$ python -q
>>> import numpy as np
>>> from numpy import linalg as LA
>>> np.set_printoptions(precision=4, suppress=True, linewidth=100, floatmode="fixed")
>>> def rnd(a):
...     return np.round(a, 4) + 0
... 
>>> r0 = np.array([2, 1, -1, 2, 1, -1])
>>> r1 = np.array([-2, -3, 3, -3, -3, -3, 1, -2, 1])
>>> data = np.outer(r0, r1)
>>> data
array([[-4, -6,  6, -6, -6, -6,  2, -4,  2],
       [-2, -3,  3, -3, -3, -3,  1, -2,  1],
       [ 2,  3, -3,  3,  3,  3, -1,  2, -1],
       [-4, -6,  6, -6, -6, -6,  2, -4,  2],
       [-2, -3,  3, -3, -3, -3,  1, -2,  1],
       [ 2,  3, -3,  3,  3,  3, -1,  2, -1]])
>>> Uu, sigma, vt = LA.svd(data)
>>> np.argmax(sigma[:-1] / (sigma[1:] + 1e-6)) + 1
np.int64(1)
>>> B = Uu[:, :1] @ np.diag(sigma[:1]) @ vt[:1]
>>> rnd(np.abs(data - B).max())
np.float64(0.0)
>>> LA.matrix_rank(data, rtol=0.05)
np.int64(1)
>>> rank = LA.matrix_rank(data)
>>> rank
np.int64(1)
>>> null = LA.svd(data)[2][rank:].T
>>> rnd(null @ null.T)
array([[ 0.9273, -0.1091,  0.1091, -0.1091, -0.1091, -0.1091,  0.0364, -0.0727,  0.0364],
       [-0.1091,  0.8364,  0.1636, -0.1636, -0.1636, -0.1636,  0.0545, -0.1091,  0.0545],
       [ 0.1091,  0.1636,  0.8364,  0.1636,  0.1636,  0.1636, -0.0545,  0.1091, -0.0545],
       [-0.1091, -0.1636,  0.1636,  0.8364, -0.1636, -0.1636,  0.0545, -0.1091,  0.0545],
       [-0.1091, -0.1636,  0.1636, -0.1636,  0.8364, -0.1636,  0.0545, -0.1091,  0.0545],
       [-0.1091, -0.1636,  0.1636, -0.1636, -0.1636,  0.8364,  0.0545, -0.1091,  0.0545],
       [ 0.0364,  0.0545, -0.0545,  0.0545,  0.0545,  0.0545,  0.9818,  0.0364, -0.0182],
       [-0.0727, -0.1091,  0.1091, -0.1091, -0.1091, -0.1091,  0.0364,  0.9273,  0.0364],
       [ 0.0364,  0.0545, -0.0545,  0.0545,  0.0545,  0.0545, -0.0182,  0.0364,  0.9818]])
>>> [int(LA.matrix_rank(data[:i])) for i in range(1, len(data) + 1)]
[1, 1, 1, 1, 1, 1]
>>> X = np.loadtxt("w.csv", delimiter=",")
>>> X
array([[0.0000, 0.0000, 0.0000, 1.0000, 0.0000],
       [0.0000, 0.0000, 0.0000, 0.0000, 0.0000],
       [0.0000, 0.0000, 0.0000, 0.0000, 1.0000],
       [1.0000, 0.0000, 0.0000, 0.0000, 0.0000],
       [0.0000, 0.0000, 1.0000, 0.0000, 0.0000]])
>>> np.abs(np.diag(LA.qr(X)[1])) > 1e-9
array([ True, False,  True,  True,  True])
>>> rnd(X @ LA.pinv(X) @ X)
array([[0.0000, 0.0000, 0.0000, 1.0000, 0.0000],
       [0.0000, 0.0000, 0.0000, 0.0000, 0.0000],
       [0.0000, 0.0000, 0.0000, 0.0000, 1.0000],
       [1.0000, 0.0000, 0.0000, 0.0000, 0.0000],
       [0.0000, 0.0000, 1.0000, 0.0000, 0.0000]])
>>> LA.lstsq(X[:-1].T, X[-1])[2]
np.int32(3)
>>> np.allclose(X[:-1].T @ LA.lstsq(X[:-1].T, X[-1])[0], X[-1])
False
>>> rnd(np.trace(LA.pinv(X) @ X))
np.float64(4.0)
>>> np.unique(X.round(6), axis=0).shape
(5, 5)
>>> Uu, sigma, vt = LA.svd(X)
>>> sigma
array([1.0000, 1.0000, 1.0000, 1.0000, 0.0000])
>>> B = Uu[:, :4] @ np.diag(sigma[:4]) @ vt[:4]
>>> LA.matrix_rank(X, rtol=0.05)
np.int64(4)
>>> B
array([[0.0000, 0.0000, 0.0000, 1.0000, 0.0000],
       [0.0000, 0.0000, 0.0000, 0.0000, 0.0000],
       [0.0000, 0.0000, 0.0000, 0.0000, 1.0000],
       [1.0000, 0.0000, 0.0000, 0.0000, 0.0000],
       [0.0000, 0.0000, 1.0000, 0.0000, 0.0000]])
>>> proj = np.triu(np.array([[1, 3, 2, 3, 0],
...     [2, 2, 0, 3, 3],
...     [3, 3, 1, 2, 2],
...     [2, 3, 1, 1, 0],
...     [0, 0, 1, 3, 1]]), 1) + np.eye(5)
>>> B = proj @ X @ LA.inv(proj)
>>> LA.matrix_rank(B)
np.int64(4)
>>> B
array([[ 3.0000, -9.0000, -6.0000, 31.0000, 41.0000],
       [ 3.0000, -9.0000, -3.0000, 24.0000, 33.0000],
       [ 2.0000, -6.0000, -2.0000, 16.0000, 23.0000],
       [ 1.0000, -3.0000, -2.0000, 10.0000, 13.0000],
       [ 0.0000,  0.0000,  1.0000, -2.0000, -2.0000]])
>>> np.trace(B), np.trace(X)
(np.float64(0.0), np.float64(0.0))
>>> rnd(np.poly(B))
array([ 1.0000,  0.0000, -2.0000,  0.0000,  1.0000,  0.0000])
>>> proj @ X - X @ proj
array([[ 3.0000,  0.0000,  0.0000,  0.0000,  2.0000],
       [ 3.0000,  0.0000,  3.0000,  0.0000,  0.0000],
       [ 2.0000,  0.0000,  2.0000,  0.0000,  0.0000],
       [ 0.0000, -3.0000, -2.0000, -3.0000,  0.0000],
       [ 0.0000,  0.0000,  0.0000, -2.0000, -2.0000]])
